$ ipython --no-banner

In [1]: import numpy as np

In [2]: np.set_printoptions(suppress=True, linewidth=200)

In [3]: rnd = lambda a: np.round(a, 1) + 0

In [4]: data = np.loadtxt("out19.csv", delimiter=",")

In [5]: data
Out[5]: 
array([[  7., -11.,  11.,  24.],
       [  0.,   5., -26., -26.],
       [  0., -11.,  18.,  24.],
       [  0.,  11., -26., -32.]])

In [6]: out = np.linalg.inv(data)

In [7]: rnd(np.linalg.inv(out))
Out[7]: 
array([[  7., -11.,  11.,  24.],
       [  0.,   5., -26., -26.],
       [  0., -11.,  18.,  24.],
       [  0.,  11., -26., -32.]])

In [8]: rnd(data @ out)
Out[8]: 
array([[1., 0., 0., 0.],
       [0., 1., 0., 0.],
       [0., 0., 1., 0.],
       [0., 0., 0., 1.]])

In [9]: rnd(np.linalg.cond(data))
Out[9]: np.float64(135.4)

In [10]: m1 = np.tanh(np.array([[-0.6],
    ...:     [-0.1],
    ...:     [-1.4],
    ...:     [-1.3],
    ...:     [1.8],
    ...:     [-1.1],
    ...:     [-1.4],
    ...:     [-1.3],
    ...:     [0.9],
    ...:     [-1.9],
    ...:     [2.0],
    ...:     [-1.5],
    ...:     [-0.1],
    ...:     [0.9],
    ...:     [-1.0],
    ...:     [-0.8]]) @ np.array([[1.9, 0.0, 0.6]]))

In [11]: print(rnd(m1))
[[-0.8  0.  -0.3]
 [-0.2  0.  -0.1]
 [-1.   0.  -0.7]
 [-1.   0.  -0.7]
 [ 1.   0.   0.8]
 [-1.   0.  -0.6]
 [-1.   0.  -0.7]
 [-1.   0.  -0.7]
 [ 0.9  0.   0.5]
 [-1.   0.  -0.8]
 [ 1.   0.   0.8]
 [-1.   0.  -0.7]
 [-0.2  0.  -0.1]
 [ 0.9  0.   0.5]
 [-1.   0.  -0.5]
 [-0.9  0.  -0.4]]

In [12]: # rank 2

In [13]: out = m1 / np.sqrt((m1 ** 2).mean(axis=1, keepdims=True))

In [14]: rnd(out[12])
Out[14]: array([-1.7,  0. , -0.5])

In [15]: rnd(m1 - m1.mean(axis=1, keepdims=True))
Out[15]: 
array([[-0.4,  0.4,  0. ],
       [-0.1,  0.1,  0. ],
       [-0.4,  0.6, -0.1],
       [-0.4,  0.5, -0.1],
       [ 0.4, -0.6,  0.2],
       [-0.5,  0.5, -0.1],
       [-0.4,  0.6, -0.1],
       [-0.4,  0.5, -0.1],
       [ 0.5, -0.5,  0. ],
       [-0.4,  0.6, -0.2],
       [ 0.4, -0.6,  0.2],
       [-0.4,  0.6, -0.1],
       [-0.1,  0.1,  0. ],
       [ 0.5, -0.5,  0. ],
       [-0.5,  0.5,  0. ],
       [-0.5,  0.5,  0. ]])

In [16]: np.linalg.matrix_rank(m1 - m1.mean(axis=1, keepdims=True))
Out[16]: np.int64(2)

In [17]: rnd(np.linalg.norm(out, axis=1))
Out[17]: array([1.7, 1.7, 1.7, 1.7, 1.7, 1.7, 1.7, 1.7, 1.7, 1.7, 1.7, 1.7, 1.7, 1.7, 1.7, 1.7])

In [18]: np.unique(m1.round(6), axis=0).shape
Out[18]: (12, 3)

In [19]: print(np.linalg.lstsq(m1[:-1].T, m1[-1])[2])
2

In [20]: print(np.allclose(m1[:-1].T @ np.linalg.lstsq(m1[:-1].T, m1[-1])[0], m1[-1]))
True

In [21]: rnd(m1 @ np.linalg.pinv(m1) @ m1)
Out[21]: 
array([[-0.8,  0. , -0.3],
       [-0.2,  0. , -0.1],
       [-1. ,  0. , -0.7],
       [-1. ,  0. , -0.7],
       [ 1. ,  0. ,  0.8],
       [-1. ,  0. , -0.6],
       [-1. ,  0. , -0.7],
       [-1. ,  0. , -0.7],
       [ 0.9,  0. ,  0.5],
       [-1. ,  0. , -0.8],
       [ 1. ,  0. ,  0.8],
       [-1. ,  0. , -0.7],
       [-0.2,  0. , -0.1],
       [ 0.9,  0. ,  0.5],
       [-1. ,  0. , -0.5],
       [-0.9,  0. , -0.4]])

In [22]: x0 = np.array([0, 0, -1])

In [23]: h1 = np.maximum(m1 @ x0, 0)

In [24]: np.flatnonzero(h1 > 1e-9)
Out[24]: array([ 0,  1,  2,  3,  5,  6,  7,  9, 11, 12, 14, 15])

In [25]: rnd(np.maximum(m1 @ x0, 0) - np.maximum(-m1 @ x0, 0))
Out[25]: array([ 0.3,  0.1,  0.7,  0.7, -0.8,  0.6,  0.7,  0.7, -0.5,  0.8, -0.8,  0.7,  0.1, -0.5,  0.5,  0.4])

In [26]: rnd(np.tanh(m1 @ x0))
Out[26]: array([ 0.3,  0.1,  0.6,  0.6, -0.7,  0.5,  0.6,  0.6, -0.5,  0.7, -0.7,  0.6,  0.1, -0.5,  0.5,  0.4])

In [27]: mat = np.load("data.npy")

In [28]: print(mat)
[[-1.3 -3.2 -0.8  0.5]
 [-0.4 -4.9 -1.2  1.8]
 [ 0.8 -1.7 -0.4 -1.2]
 [ 1.3 -2.3 -0.6  1.3]
 [-0.4  1.8  0.5 -0.9]
 [ 1.2 -6.3 -1.6  0.2]
 [-0.1  4.   1.   0.2]
 [ 0.9  1.2  0.3  0.1]
 [ 0.   3.6  0.9 -0.4]
 [ 0.6  3.5  0.9 -0.3]
 [ 0.5 -3.6 -0.9  0. ]
 [ 0.3  0.8  0.2 -0.9]
 [-0.2 -4.3 -1.1  0.8]
 [ 0.1 -1.9 -0.5 -1.4]
 [-0.3  7.6  1.9 -0.5]
 [ 0.3 -2.8 -0.7 -1.1]
 [ 1.1 -1.9 -0.5  0.4]
 [ 0.9  3.6  0.9  0.5]
 [ 0.1 -2.2 -0.5  0.1]
 [-1.3  2.1  0.5  0.8]
 [ 1.6  4.9  1.2  1. ]
 [ 0.   8.1  2.  -1.9]
 [ 0.1 -2.8 -0.7  1. ]
 [-0.4 -3.7 -0.9  0. ]]

In [29]: Xc = mat - mat.mean(axis=0)

In [30]: evecs = np.linalg.svd(Xc)[2][:3]

In [31]: out = Xc - Xc @ evecs.T @ evecs

In [32]: rnd(out.std(axis=0))
Out[32]: array([0., 0., 0., 0.])

In [33]: np.linalg.norm(out, axis=1).round(6).argmax()
Out[33]: np.int64(18)

In [34]: left, sigma, Vh = np.linalg.svd(m1)

In [35]: evecs = Vh[:(sigma > 1e-8).sum()]

In [36]: rng = np.random.default_rng(700155)

In [37]: x0 = m1[1] + -3 * m1[11] + rng.integers(2) * np.eye(3)[0]

In [38]: print(rnd(x0))
[2.8 0.  2.1]

In [39]: rnd(np.diag(evecs.T @ evecs))
Out[39]: array([1., 0., 1.])

In [40]: rnd(evecs.T @ evecs)
Out[40]: 
array([[1., 0., 0.],
       [0., 0., 0.],
       [0., 0., 1.]])

In [41]: np.allclose(evecs.T @ evecs @ x0, x0)
Out[41]: True

In [42]: lab = mat[:, 0] > np.median(mat[:, 0])

In [43]: r0 = mat[lab].mean(axis=0) - mat[~lab].mean(axis=0)

In [44]: ((mat - mat.mean(axis=0)) @ r0 > 0).astype(int)
Out[44]: array([1, 1, 1, 1, 0, 1, 0, 0, 0, 0, 1, 0, 1, 1, 0, 1, 1, 0, 1, 0, 0, 0, 1, 1])

In [45]: rnd(r0)
Out[45]: array([ 1.2, -0.7, -0.2,  0. ])

In [46]: np.argsort(-np.linalg.norm(mat, axis=0).round(6), kind="stable")[:3]
Out[46]: array([1, 2, 3])

In [47]: np.linalg.matrix_rank(mat, rtol=0.1)
Out[47]: np.int64(3)

In [48]: np.linalg.cond(mat) > 100
Out[48]: np.True_

In [49]: q, r_ = np.linalg.qr(mat)

In [50]: print(rnd(q.T @ q))
[[1. 0. 0. 0.]
 [0. 1. 0. 0.]
 [0. 0. 1. 0.]
 [0. 0. 0. 1.]]

In [51]: q.shape, r_.shape
Out[51]: ((24, 4), (4, 4))

In [52]: rnd(q @ r_)
Out[52]: 
array([[-1.3, -3.2, -0.8,  0.5],
       [-0.4, -4.9, -1.2,  1.8],
       [ 0.8, -1.7, -0.4, -1.2],
       [ 1.3, -2.3, -0.6,  1.3],
       [-0.4,  1.8,  0.5, -0.9],
       [ 1.2, -6.3, -1.6,  0.2],
       [-0.1,  4. ,  1. ,  0.2],
       [ 0.9,  1.2,  0.3,  0.1],
       [ 0. ,  3.6,  0.9, -0.4],
       [ 0.6,  3.5,  0.9, -0.3],
       [ 0.5, -3.6, -0.9,  0. ],
       [ 0.3,  0.8,  0.2, -0.9],
       [-0.2, -4.3, -1.1,  0.8],
       [ 0.1, -1.9, -0.5, -1.4],
       [-0.3,  7.6,  1.9, -0.5],
       [ 0.3, -2.8, -0.7, -1.1],
       [ 1.1, -1.9, -0.5,  0.4],
       [ 0.9,  3.6,  0.9,  0.5],
       [ 0.1, -2.2, -0.5,  0.1],
       [-1.3,  2.1,  0.5,  0.8],
       [ 1.6,  4.9,  1.2,  1. ],
       [ 0. ,  8.1,  2. , -1.9],
       [ 0.1, -2.8, -0.7,  1. ],
       [-0.4, -3.7, -0.9,  0. ]])

In [53]: rnd(r_)
Out[53]: 
array([[ 3.7, -0.1, -0.1,  0.2],
       [ 0. , 19.1,  4.8, -1.5],
       [ 0. ,  0. , -0.1,  0.6],
       [ 0. ,  0. ,  0. , -4.1]])

In [54]: rnd(abs(r_[0, 0])), rnd(np.linalg.norm(mat[:, 0]))
Out[54]: (np.float64(3.7), np.float64(3.7))

In [55]: W0 = np.load("a.npy")

In [56]: rnd(W0)
Out[56]: 
array([[-0.6, -0.1,  0.7, -0.4],
       [-0.6, -0.5, -0.6,  0. ],
       [-0.5,  0.8, -0.3,  0.1],
       [-0.2, -0.1,  0.3,  0.9]])

In [57]: lab = rng.permutation(4)

In [58]: lab
Out[58]: array([0, 2, 3, 1])

In [59]: out = W0[lab][:, lab]

In [60]: print(rnd(np.trace(out)))
-0.6

In [61]: rnd(np.linalg.det(out)), rnd(np.linalg.det(W0[lab]))
Out[61]: (np.float64(-1.0), np.float64(-1.0))

In [62]: rnd(np.sort(np.abs(np.linalg.eigvals(out))))
Out[62]: array([1., 1., 1., 1.])

In [63]: hat = np.triu(np.array([[2, -1, 2, 1], [0, 1, 2, 0], [-2, -1, 2, -2], [0, 1, -2, 1]]), 1) + np.eye(4)

In [64]: out = hat @ W0 @ np.linalg.inv(hat)

In [65]: np.linalg.matrix_rank(out)
Out[65]: np.int64(4)

In [66]: rnd(np.linalg.det(out))
Out[66]: np.float64(-1.0)

In [67]: rnd(np.trace(out)), rnd(np.trace(W0))
Out[67]: (np.float64(-0.6), np.float64(-0.6))

In [68]: rnd(np.poly(out))
Out[68]: array([ 1. ,  0.6,  0. , -0.6, -1. ])

In [69]: rnd(out)
Out[69]: 
array([[-1.3,  0.7,  2.1,  6.1],
       [-1.5, -0.4,  2.6,  6.9],
       [ 0. ,  1. , -2.9, -7.6],
       [-0.2, -0.3,  1.4,  4.1]])

In [70]: x0 = np.array([2, 1, 2, 2])

In [71]: rnd(np.linalg.norm(x0)), rnd(np.linalg.norm(W0 @ x0))
Out[71]: (np.float64(3.6), np.float64(3.6))

In [72]: print(rnd(np.abs(np.linalg.eigvals(W0))))
[1. 1. 1. 1.]

In [73]: [p for p in range(1, 25) if np.allclose(np.linalg.matrix_power(W0, p), np.eye(4))]
Out[73]: []

In [74]: W1 = np.array([[4, 3, 2, 0], [9, 5, 9, 9], [5, 5, 4, 6], [3, 6, 4, 5]])

In [75]: beta = np.array([2, 0, 0, 0])

In [76]: H = np.maximum(W0 @ W1 + beta, 0)

In [77]: np.linalg.matrix_rank(H)
Out[77]: np.int64(3)

In [78]: (H > 0).astype(int)
Out[78]: 
array([[1, 0, 0, 1],
       [0, 0, 0, 0],
       [1, 1, 1, 1],
       [1, 1, 1, 1]])

In [79]: rnd(H)
Out[79]: 
array([[0.7, 0. , 0. , 1.2],
       [0. , 0. , 0. , 0. ],
       [6.2, 1.6, 5.5, 5.9],
       [4.3, 5.8, 3.5, 5.4]])

In [80]: W2 = np.array([[-1, -2, -1], [0, -2, 2], [2, 1, 0], [-2, 1, -1]])

In [81]: (H @ W2).round(6).argmax(axis=1)
Out[81]: array([1, 0, 1, 2])

In [82]: rnd(H @ W2)
Out[82]: 
array([[ -3. ,  -0.3,  -1.9],
       [  0. ,   0. ,   0. ],
       [ -7. ,  -4.1,  -9. ],
       [ -8.3, -11.3,   1.7]])

In [83]: W1 @ W2
Out[83]: 
array([[  0, -12,   2],
       [ -9, -10,  -8],
       [ -9, -10,  -1],
       [ -5,  -9,   4]])

In [84]: x0 = np.array([0, 3, 1, 1])

In [85]: target = W0 @ x0

In [86]: beta, lr = np.zeros(4), 1 / np.linalg.norm(W0, 2) ** 2

In [87]: for i in range(30):
    ...:     beta -= lr * W0.T @ (W0 @ beta - target)
    ...:     if i % 5 == 0: print(i, round(np.linalg.norm(W0 @ beta - target), 1))
    ...: 
0 0.0
5 0.0
10 0.0
15 0.0
20 0.0
25 0.0

In [88]: print(rnd(beta))
[0. 3. 1. 1.]

In [89]: rnd(np.linalg.cond(W0))
Out[89]: np.float64(1.0)

In [90]: feats = np.loadtxt("mat.csv", delimiter=",")

In [91]: print(feats)
[[5. 4. 4.]
 [4. 5. 4.]
 [4. 4. 5.]]

In [92]: # equal to its transpose

In [93]: round(np.log10(np.linalg.cond(feats)))
Out[93]: 1

In [94]: rnd(np.abs(np.linalg.svd(feats)[2][-1]))
Out[94]: array([0.8, 0.4, 0.4])

In [95]: np.argsort(-np.linalg.norm(feats, axis=0).round(6), kind="stable")[:3]
Out[95]: array([0, 1, 2])

In [96]: rnd(np.linalg.norm(feats, 2) / np.linalg.norm(feats))
Out[96]: np.float64(1.0)

In [97]: np.linalg.matrix_rank(feats, rtol=0.1)
Out[97]: np.int64(1)

In [98]: (feats + feats.T) / 2
Out[98]: 
array([[5., 4., 4.],
       [4., 5., 4.],
       [4., 4., 5.]])

In [99]: print(rnd(np.sort(np.abs(np.linalg.eigvals(feats)))))
[ 1.  1. 13.]

In [100]: feats @ feats
Out[100]: 
array([[57., 56., 56.],
       [56., 57., 56.],
       [56., 56., 57.]])

In [101]: (feats - feats.T) / 2
Out[101]: 
array([[0., 0., 0.],
       [0., 0., 0.],
       [0., 0., 0.]])

In [102]: feats.inv()
---------------------------------------------------------------------------
AttributeError                            Traceback (most recent call last)
Cell In[102], line 1
----> 1 feats.inv()

AttributeError: 'numpy.ndarray' object has no attribute 'inv'

In [103]: np.allclose(feats @ feats.T, feats.T @ feats)
Out[103]: True

In [104]: print(rnd(np.linalg.matrix_power(feats, 3)))
[[733. 732. 732.]
 [732. 733. 732.]
 [732. 732. 733.]]

In [105]: A = np.array([[1.0, 0.5, 0.2, 0.1],
     ...:     [0.5, 1.0, 0.5, 0.2],
     ...:     [0.2, 0.5, 1.0, 0.5],
     ...:     [0.1, 0.2, 0.5, 1.0]])

In [106]: # symmetric

In [107]: np.einsum("ii->", A)
Out[107]: np.float64(4.0)

In [108]: rnd(np.linalg.det(2 * A)), rnd(np.linalg.det(A))
Out[108]: (np.float64(6.7), np.float64(0.4))

In [109]: rnd(np.linalg.eigvals(A))
Out[109]: array([2. , 1.1, 0.6, 0.3])
